$ ipython --no-banner

In [1]: import numpy as np

In [2]: import numpy.linalg as la

In [3]: np.set_printoptions(precision=1, suppress=True, linewidth=120)

In [4]: def rnd(a):
   ...:     return np.round(a, 1) + 0
   ...: 

In [5]: Q, _ = la.qr(np.array([[1.8, -1.0], [1.0, -0.5], [1.0, -0.1], [-1.3, 0.0], [-0.1, -1.6]]))

In [6]: E = Q @ Q.T

In [7]: rnd(E)
Out[7]: 
array([[ 0.5,  0.3,  0.2, -0.3,  0.2],
       [ 0.3,  0.2,  0.1, -0.2,  0.1],
       [ 0.2,  0.1,  0.2, -0.2, -0.1],
       [-0.3, -0.2, -0.2,  0.3,  0.2],
       [ 0.2,  0.1, -0.1,  0.2,  0.9]])

In [8]: rnd(np.poly(E))
Out[8]: array([ 1., -2.,  1.,  0.,  0.,  0.])

In [9]: rnd(la.eigvals(E).sum().real)
Out[9]: np.float64(2.0)

In [10]: U, s, Vt = la.svd(E)

In [11]: np.argmax(s[:-1] / (s[1:] + 1e-6)) + 1
Out[11]: np.int64(2)

In [12]: out = U[:, :2] @ np.diag(s[:2]) @ Vt[:2]

In [13]: la.matrix_rank(E, rtol=0.05)
Out[13]: np.int64(2)

In [14]: la.matrix_rank(out)
Out[14]: np.int64(2)

In [15]: rnd(out)
Out[15]: 
array([[ 0.5,  0.3,  0.2, -0.3,  0.2],
       [ 0.3,  0.2,  0.1, -0.2,  0.1],
       [ 0.2,  0.1,  0.2, -0.2, -0.1],
       [-0.3, -0.2, -0.2,  0.3,  0.2],
       [ 0.2,  0.1, -0.1,  0.2,  0.9]])

In [16]: rnd(la.norm(E - out) / la.norm(E))
Out[16]: np.float64(0.0)

In [17]: rnd(np.abs(E - out).max())
Out[17]: np.float64(0.0)

In [18]: rnd(la.norm(E - out, 2)), rnd(s[2])
Out[18]: (np.float64(0.0), np.float64(0.0))

In [19]: rnd(np.sort(np.abs(la.eigvals(E))))
Out[19]: array([0., 0., 0., 1., 1.])

In [20]: rnd((E + E.T) / 2)
Out[20]: 
array([[ 0.5,  0.3,  0.2, -0.3,  0.2],
       [ 0.3,  0.2,  0.1, -0.2,  0.1],
       [ 0.2,  0.1,  0.2, -0.2, -0.1],
       [-0.3, -0.2, -0.2,  0.3,  0.2],
       [ 0.2,  0.1, -0.1,  0.2,  0.9]])

In [21]: np.allclose(E @ E.T, E.T @ E)
Out[21]: True

In [22]: rng = np.random.default_rng(86)

In [23]: lab = rng.permutation(5)

In [24]: lab
Out[24]: array([2, 1, 4, 0, 3])

In [25]: out = E[lab][:, lab]

In [26]: rnd(np.diag(out))
Out[26]: array([0.2, 0.2, 0.9, 0.5, 0.3])

In [27]: W0 = np.load("case16.npy")

In [28]: W0
Out[28]: 
array([[4., 1., 0., 0., 0.],
       [0., 4., 1., 0., 0.],
       [0., 0., 4., 1., 0.],
       [0., 0., 0., 4., 1.],
       [0., 0., 0., 0., 4.]])

In [29]: w, vecs = la.eig(W0)

In [30]: rnd(np.sort(la.eigvals(la.inv(W0))))
Out[30]: array([0.2, 0.2, 0.2, 0.2, 0.2])

In [31]: rnd(np.sort(la.eigvals(W0.T)))
Out[31]: array([4., 4., 4., 4., 4.])

In [32]: W0 @ vecs[:, 0] - w[0] * vecs[:, 0]
Out[32]: array([0., 0., 0., 0., 0.])

In [33]: w
Out[33]: array([4., 4., 4., 4., 4.])

In [34]: def softmax(z):
    ...:     e = np.exp(z - z.max(axis=-1, keepdims=True))
    ...:     return e / e.sum(axis=-1, keepdims=True)
    ...: 

In [35]: rnd(softmax(W0[2]))
Out[35]: array([0. , 0. , 0.9, 0. , 0. ])

In [36]: rnd(softmax(W0[2] + 4))
Out[36]: array([0. , 0. , 0.9, 0. , 0. ])

In [37]: scores = W0 @ W0.T / np.sqrt(5)

In [38]: rnd(softmax(scores + np.triu(np.full(scores.shape, -np.inf), 1)))
Out[38]: 
array([[1., 0., 0., 0., 0.],
       [0., 1., 0., 0., 0.],
       [0., 0., 1., 0., 0.],
       [0., 0., 0., 1., 0.],
       [0., 0., 0., 0., 1.]])

In [39]: w, vecs = la.eigh(E)

In [40]: x0 = np.array([3, 5, 2, 0, 0])

In [41]: rnd(la.eigvalsh(E[1:, 1:]))
Out[41]: array([0. , 0. , 0.5, 1. ])

In [42]: rnd(np.abs(E).sum(axis=1).max()), np.abs(w).max()
Out[42]: (np.float64(1.5), np.float64(1.0))

In [43]: rnd(x0 @ E @ x0 / (x0 @ x0)), rnd(w[0]), w[-1]
Out[43]: (np.float64(0.6), np.float64(0.0), np.float64(1.0))

In [44]: rnd(vecs * np.abs(w) @ vecs.T)
Out[44]: 
array([[ 0.5,  0.3,  0.2, -0.3,  0.2],
       [ 0.3,  0.2,  0.1, -0.2,  0.1],
       [ 0.2,  0.1,  0.2, -0.2, -0.1],
       [-0.3, -0.2, -0.2,  0.3,  0.2],
       [ 0.2,  0.1, -0.1,  0.2,  0.9]])

In [45]: rnd(la.det(W0))
Out[45]: np.float64(1024.0)

In [46]: (W0 - W0.T) / 2
Out[46]: 
array([[ 0. ,  0.5,  0. ,  0. ,  0. ],
       [-0.5,  0. ,  0.5,  0. ,  0. ],
       [ 0. , -0.5,  0. ,  0.5,  0. ],
       [ 0. ,  0. , -0.5,  0. ,  0.5],
       [ 0. ,  0. ,  0. , -0.5,  0. ]])

In [47]: (W0 + W0.T) / 2
Out[47]: 
array([[4. , 0.5, 0. , 0. , 0. ],
       [0.5, 4. , 0.5, 0. , 0. ],
       [0. , 0.5, 4. , 0.5, 0. ],
       [0. , 0. , 0.5, 4. , 0.5],
       [0. , 0. , 0. , 0.5, 4. ]])

In [48]: rnd(np.abs(la.eigvals(W0)).max())
Out[48]: np.float64(4.0)

In [49]: np.allclose(W0 @ W0.T, W0.T @ W0)
Out[49]: False

In [50]: out = np.array([[0, 0], [2, 1]])

In [51]: basis = np.kron(out, W0)

In [52]: basis
Out[52]: 
array([[0., 0., 0., 0., 0., 0., 0., 0., 0., 0.],
       [0., 0., 0., 0., 0., 0., 0., 0., 0., 0.],
       [0., 0., 0., 0., 0., 0., 0., 0., 0., 0.],
       [0., 0., 0., 0., 0., 0., 0., 0., 0., 0.],
       [0., 0., 0., 0., 0., 0., 0., 0., 0., 0.],
       [8., 2., 0., 0., 0., 4., 1., 0., 0., 0.],
       [0., 8., 2., 0., 0., 0., 4., 1., 0., 0.],
       [0., 0., 8., 2., 0., 0., 0., 4., 1., 0.],
       [0., 0., 0., 8., 2., 0., 0., 0., 4., 1.],
       [0., 0., 0., 0., 8., 0., 0., 0., 0., 4.]])

In [53]: out = np.array([[1, -1, 2, 1, -2, 1],
    ...:     [-3, 3, 3, 2, -3, -1],
    ...:     [1, -2, 3, -1, 1, -2],
    ...:     [1, 2, 2, 2, -3, 2],
    ...:     [2, -3, -1, -1, -3, -3],
    ...:     [0, 2, 1, 1, 3, 1]])

In [54]: K = np.tril(out)

In [55]: K
Out[55]: 
array([[ 1,  0,  0,  0,  0,  0],
       [-3,  3,  0,  0,  0,  0],
       [ 1, -2,  3,  0,  0,  0],
       [ 1,  2,  2,  2,  0,  0],
       [ 2, -3, -1, -1, -3,  0],
       [ 0,  2,  1,  1,  3,  1]])

In [56]: x0 = np.array([2, 2, 3, 0, -1, -3])

In [57]: y = K @ x0

In [58]: coef, lr = np.zeros(6), 1 / la.norm(K, 2) ** 2

In [59]: for i in range(40):
    ...:     coef -= lr * K.T @ (K @ coef - y)
    ...:     if i % 10 == 0: print(i, round(la.norm(K @ coef - y), 1))
    ...: 
0 9.5
10 2.1
20 1.4
30 1.3

In [60]: rnd(la.cond(K))
Out[60]: np.float64(19.3)

In [61]: out = np.array([[-2, 1, 2],
    ...:     [-1, 3, 1],
    ...:     [1, 0, -2],
    ...:     [-1, -3, -2],
    ...:     [-1, 2, 0],
    ...:     [-2, -3, -1]])

In [62]: la.matrix_rank(np.vstack([K, out.T]))
Out[62]: np.int64(6)

In [63]: K @ out
Out[63]: 
array([[ -2,   1,   2],
       [  3,   6,  -3],
       [  3,  -5,  -6],
       [ -4,   1,  -4],
       [  2, -10,   5],
       [ -7,   6,  -3]])

In [64]: out.T @ K.T
Out[64]: 
array([[ -2,   3,   3,  -4,   2,  -7],
       [  1,   6,  -5,   1, -10,   6],
       [  2,  -3,  -6,  -4,   5,  -3]])

In [65]: np.einsum("ik,kj->ij", K, out)
Out[65]: 
array([[ -2,   1,   2],
       [  3,   6,  -3],
       [  3,  -5,  -6],
       [ -4,   1,  -4],
       [  2, -10,   5],
       [ -7,   6,  -3]])

In [66]: np.vstack([K, out.T]).shape
Out[66]: (9, 6)

In [67]: cov = K.T @ K

In [68]: np.diag(cov)
Out[68]: array([16, 30, 15,  6, 18,  1])

In [69]: np.trace(cov), (K ** 2).sum()
Out[69]: (np.int64(86), np.int64(86))

In [70]: np.allclose(cov, cov.T)
Out[70]: True

In [71]: cov
Out[71]: 
array([[ 16, -15,   3,   0,  -6,   0],
       [-15,  30,   3,   9,  15,   2],
       [  3,   3,  15,   6,   6,   1],
       [  0,   9,   6,   6,   6,   1],
       [ -6,  15,   6,   6,  18,   3],
       [  0,   2,   1,   1,   3,   1]])

In [72]: la.matrix_rank(cov)
Out[72]: np.int64(6)

In [73]: la.cond(cov) > 100
Out[73]: np.True_

In [74]: round(np.log10(la.cond(cov)))
Out[74]: 3

In [75]: np.argsort(-la.norm(cov, axis=0).round(6), kind="stable")[:3]
Out[75]: array([1, 4, 0])

In [76]: r0 = np.array([1, 2, 0, 1, 0, 1]) + 0.5

In [77]: mat = np.outer(r0, r0) / (r0 @ r0)

In [78]: rnd(mat)
Out[78]: 
array([[0.2, 0.3, 0.1, 0.2, 0.1, 0.2],
       [0.3, 0.5, 0.1, 0.3, 0.1, 0.3],
       [0.1, 0.1, 0. , 0.1, 0. , 0.1],
       [0.2, 0.3, 0.1, 0.2, 0.1, 0.2],
       [0.1, 0.1, 0. , 0.1, 0. , 0.1],
       [0.2, 0.3, 0.1, 0.2, 0.1, 0.2]])

In [79]: x0 = np.array([5, 3, -3, -3, -2, -2])

In [80]: rnd(mat @ mat @ x0)
Out[80]: array([0.6, 0.9, 0.2, 0.6, 0.2, 0.6])

In [81]: rnd(np.eye(6) - mat)
Out[81]: 
array([[ 0.8, -0.3, -0.1, -0.2, -0.1, -0.2],
       [-0.3,  0.5, -0.1, -0.3, -0.1, -0.3],
       [-0.1, -0.1,  1. , -0.1,  0. , -0.1],
       [-0.2, -0.3, -0.1,  0.8, -0.1, -0.2],
       [-0.1, -0.1,  0. , -0.1,  1. , -0.1],
       [-0.2, -0.3, -0.1, -0.2, -0.1,  0.8]])

In [82]: rnd(np.trace(mat))
Out[82]: np.float64(1.0)

In [83]: (x0 - mat @ x0) @ (mat @ x0)
Out[83]: np.float64(0.0)

In [84]: np.unique(mat.round(6), axis=0).shape
Out[84]: (3, 6)

In [85]: rnd(mat @ la.pinv(mat) @ mat)
Out[85]: 
array([[0.2, 0.3, 0.1, 0.2, 0.1, 0.2],
       [0.3, 0.5, 0.1, 0.3, 0.1, 0.3],
       [0.1, 0.1, 0. , 0.1, 0. , 0.1],
       [0.2, 0.3, 0.1, 0.2, 0.1, 0.2],
       [0.1, 0.1, 0. , 0.1, 0. , 0.1],
       [0.2, 0.3, 0.1, 0.2, 0.1, 0.2]])

In [86]: np.abs(np.diag(la.qr(mat)[1])) > 1e-9
Out[86]: array([ True, False, False, False, False, False])

In [87]: np.allclose(mat[:-1].T @ la.lstsq(mat[:-1].T, mat[-1])[0], mat[-1])
Out[87]: True

In [88]: la.lstsq(mat[:-1].T, mat[-1])[2]
Out[88]: np.int32(1)

In [89]: out = mat / np.sqrt((mat ** 2).mean(axis=1, keepdims=True))

In [90]: rnd(mat - mat.mean(axis=1, keepdims=True))
Out[90]: 
array([[ 0. ,  0.1, -0.1,  0. , -0.1,  0. ],
       [ 0. ,  0.2, -0.2,  0. , -0.2,  0. ],
       [ 0. ,  0. ,  0. ,  0. ,  0. ,  0. ],
       [ 0. ,  0.1, -0.1,  0. , -0.1,  0. ],
       [ 0. ,  0. ,  0. ,  0. ,  0. ,  0. ],
       [ 0. ,  0.1, -0.1,  0. , -0.1,  0. ]])

In [91]: la.matrix_rank(mat - mat.mean(axis=1, keepdims=True))
Out[91]: np.int64(1)

In [92]: rnd(la.norm(out, axis=1))
Out[92]: array([2.4, 2.4, 2.4, 2.4, 2.4, 2.4])
